>>> import numpy as np
>>> np.set_printoptions(precision=4, suppress=True, linewidth=200, sign=" ")
>>> data = np.load("mat.npy")
>>> data
array([[ 2, -1,  2],
       [ 2, -1,  2],
       [-1,  1,  1],
       [ 2, -2,  2]])
>>> # row 1 repeats row 0
>>> other = data / np.linalg.norm(data, axis=1, keepdims=True)
>>> cov = other @ other.T
>>> np.linalg.norm(other, axis=1)
array([ 1.,  1.,  1.,  1.])
>>> r0 = np.array([3, -3])
>>> np.convolve(data[1], r0)
array([ 6, -9,  9, -6])
>>> np.polyval(r0, data[1])
array([ 3, -6,  3])
>>> x = np.array([-3, 3, -3])
>>> target = data @ x
>>> np.linalg.solve(data.T @ data, data.T @ target)
array([-3.,  3., -3.])
>>> rng = np.random.default_rng(90276)
>>> target = target + 0.02 * rng.normal(size=4)
>>> target
array([-14.9666, -14.9805,   2.9679, -17.9867])
>>> c, *_ = np.linalg.lstsq(data, target)
>>> np.round(np.linalg.norm(target - data @ c), 4)
np.float64(0.0098)
>>> c
array([-2.9674,  3.0132, -3.0127])
>>> cov = data.T @ data
>>> np.linalg.svd(data, compute_uv=False) ** 2
array([ 29.6654,   2.9716,   0.363 ])
>>> np.trace(cov), (data ** 2).sum()
(np.int64(33), np.int64(33))
>>> np.linalg.eigvalsh(cov)[::-1]
array([ 29.6654,   2.9716,   0.363 ])
>>> th = np.radians(45)
>>> R = np.eye(3)
>>> R[2, 2] = R[1, 1] = np.cos(th)
>>> R[2, 1], R[1, 2] = -np.sin(th), np.sin(th)
>>> R
array([[ 1.    ,  0.    ,  0.    ],
       [ 0.    ,  0.7071,  0.7071],
       [ 0.    , -0.7071,  0.7071]])
>>> other = data @ R.T
>>> np.linalg.svd(data, compute_uv=False), np.linalg.svd(other, compute_uv=False)
(array([ 5.4466,  1.7238,  0.6025]), array([ 5.4466,  1.7238,  0.6025]))
>>> round(np.linalg.det(R), 4), np.round(np.trace(R), 4)
(np.float64(1.0), np.float64(2.4142))
>>> np.abs(other - data).max(axis=0)
array([ 0.,  2.,  1.])
>>> other.round(4) + 0
array([[ 2.    ,  0.7071,  2.1213],
       [ 2.    ,  0.7071,  2.1213],
       [-1.    ,  1.4142,  0.    ],
       [ 2.    ,  0.    ,  2.8284]])
>>> np.allclose(data @ data.T, other @ other.T)
True
>>> np.allclose(np.linalg.norm(data, axis=1), np.linalg.norm(other, axis=1))
True
>>> J = np.loadtxt("m.csv", delimiter=",")
>>> J
array([[ 0.866,  0.   ,  0.   ,  0.5  ],
       [ 0.   ,  1.   ,  0.   ,  0.   ],
       [ 0.   ,  0.   ,  1.   ,  0.   ],
       [-0.5  ,  0.   ,  0.   ,  0.866]])
>>> # splits into 3 blocks
>>> Q, R = np.linalg.qr(J)
>>> R.round(4) + 0
array([[-1.,  0.,  0.,  0.],
       [ 0.,  1.,  0.,  0.],
       [ 0.,  0.,  1.,  0.],
       [ 0.,  0.,  0.,  1.]])
>>> Q @ R
array([[ 0.866,  0.   ,  0.   ,  0.5  ],
       [ 0.   ,  1.   ,  0.   ,  0.   ],
       [ 0.   ,  0.   ,  1.   ,  0.   ],
       [-0.5  ,  0.   ,  0.   ,  0.866]])
>>> abs(R[0, 0]), round(float(np.linalg.norm(J[:, 0])), 4)
(np.float64(1.0), 1.0)
>>> np.trace(Q @ Q.T)
np.float64(4.0)
>>> proj = np.triu(np.array([[-1, -3, -3, 0], [-3, 0, 3, 3], [3, -3, 1, 3], [2, 3, -3, 1]]), 1) + np.eye(4)
>>> other = proj @ J @ np.linalg.inv(proj)
>>> np.poly(other)
array([ 1.    , -3.7321,  5.4641, -3.7321,  1.    ])
>>> round(float(np.linalg.det(other)), 4)
1.0
>>> np.linalg.matrix_rank(other)
np.int64(4)
>>> other
array([[  0.866 ,  -0.4019,   0.8038,  -0.7058],
       [ -1.5   ,  -3.5   ,   9.    , -13.9019],
       [ -1.5   ,  -4.5   ,  10.    , -13.9019],
       [ -0.5   ,  -1.5   ,   3.    ,  -3.634 ]])
>>> proj @ J - J @ proj
array([[ 0.    , -0.4019, -0.4019,  0.    ],
       [-1.5   ,  0.    ,  0.    , -0.4019],
       [-1.5   ,  0.    ,  0.    , -0.4019],
       [ 0.    , -1.5   , -1.5   ,  0.    ]])
>>> W0 = np.load("sample7.npy")
>>> W0
array([[-1.,  0.,  0.],
       [ 0.,  4.,  7.],
       [ 0.,  6.,  9.]])
>>> # 2 groups of indices that never mix
>>> t3 = np.stack([W0, 3 * W0, W0[::-1]])
>>> np.linalg.norm(t3, axis=(1, 2))
array([ 13.5277,  40.5832,  13.5277])
>>> t3.sum(axis=0)
array([[-4.,  6.,  9.],
       [ 0., 20., 35.],
       [-1., 24., 36.]])
>>> np.linalg.matrix_rank(t3)
array([ 3,  3,  3])
>>> t3.shape
(3, 3, 3)
